In [1]: import numpy as np

In [2]: np.set_printoptions(precision=1, suppress=True, linewidth=100, sign=" ")

In [3]: E = np.array([[1.0, 0.7, 0.5, 0.3, 0.2],
   ...:     [0.7, 1.0, 0.7, 0.5, 0.3],
   ...:     [0.5, 0.7, 1.0, 0.7, 0.5],
   ...:     [0.3, 0.5, 0.7, 1.0, 0.7],
   ...:     [0.2, 0.3, 0.5, 0.7, 1.0]])

In [4]: L = np.linalg.cholesky(E)

In [5]: np.linalg.eigvalsh(E).min() > 0
Out[5]: np.True_

In [6]: print(round(float(np.prod(np.diag(L)) ** 2), 1), round(np.linalg.det(E), 1))
0.1 0.1

In [7]: L
Out[7]: 
array([[ 1. ,  0. ,  0. ,  0. ,  0. ],
       [ 0.7,  0.7,  0. ,  0. ,  0. ],
       [ 0.5,  0.5,  0.7,  0. ,  0. ],
       [ 0.3,  0.4,  0.5,  0.7,  0. ],
       [ 0.2,  0.2,  0.4,  0.5,  0.7]])

In [8]: print(E / np.sqrt(np.outer(np.diag(E), np.diag(E))))
[[ 1.   0.7  0.5  0.3  0.2]
 [ 0.7  1.   0.7  0.5  0.3]
 [ 0.5  0.7  1.   0.7  0.5]
 [ 0.3  0.5  0.7  1.   0.7]
 [ 0.2  0.3  0.5  0.7  1. ]]

In [9]: P = np.triu(np.array([[1, 1, 2, 3, 2],
   ...:     [1, 3, 1, 1, 3],
   ...:     [2, 2, 0, 1, 2],
   ...:     [2, 0, 0, 3, 0],
   ...:     [2, 2, 1, 3, 3]]), 1) + np.eye(5)

In [10]: other = P @ L @ np.linalg.inv(P)

In [11]: other.round(1) + 0
Out[11]: 
array([[ 4. , -0.6, -3.6, -4.6,  2.6],
       [ 2.1,  0.2, -2. , -2.3,  1.3],
       [ 1.2,  0.1, -0.5, -1.5, -0.4],
       [ 0.3,  0.1, -0.2, -0.1, -0.5],
       [ 0.2,  0. ,  0. , -0.1,  0.3]])

In [12]: np.linalg.matrix_rank(other)
Out[12]: np.int64(5)

In [13]: C = np.sign(np.array([[-8, 4, 3, -9], [9, 2, -3, 7], [3, 2, 9, -2], [6, -6, -2, -6]]))

In [14]: other = (np.tril(C, -1) + np.eye(4)) @ (np.triu(C, 1) + np.eye(4))

In [15]: w = np.array([1, 2, 2, 1])

In [16]: m1 = np.rint(other * w @ np.linalg.inv(other)) + 0

In [17]: print(m1)
[[-2. -1.  3.  1.]
 [-2.  1.  2.  0.]
 [-4. -1.  5.  1.]
 [-2. -1.  2.  2.]]

In [18]: w, evecs = np.linalg.eig(m1)

In [19]: print(np.sort(np.linalg.eigvals(np.linalg.inv(m1))))
[ 0.5  0.5  1.   1. ]

In [20]: np.round(m1 @ evecs[:, 0] - w[0] * evecs[:, 0], 1) + 0
Out[20]: array([ 0.,  0.,  0.,  0.])

In [21]: np.sort(np.linalg.eigvals(m1.T))
Out[21]: array([ 1.,  1.,  2.,  2.])

In [22]: np.sort(np.linalg.eigvals(m1 @ m1))
Out[22]: array([ 1.,  1.,  4.,  4.])

In [23]: w
Out[23]: array([ 1.,  2.,  2.,  1.])

In [24]: np.prod(w)
Out[24]: np.float64(4.0)
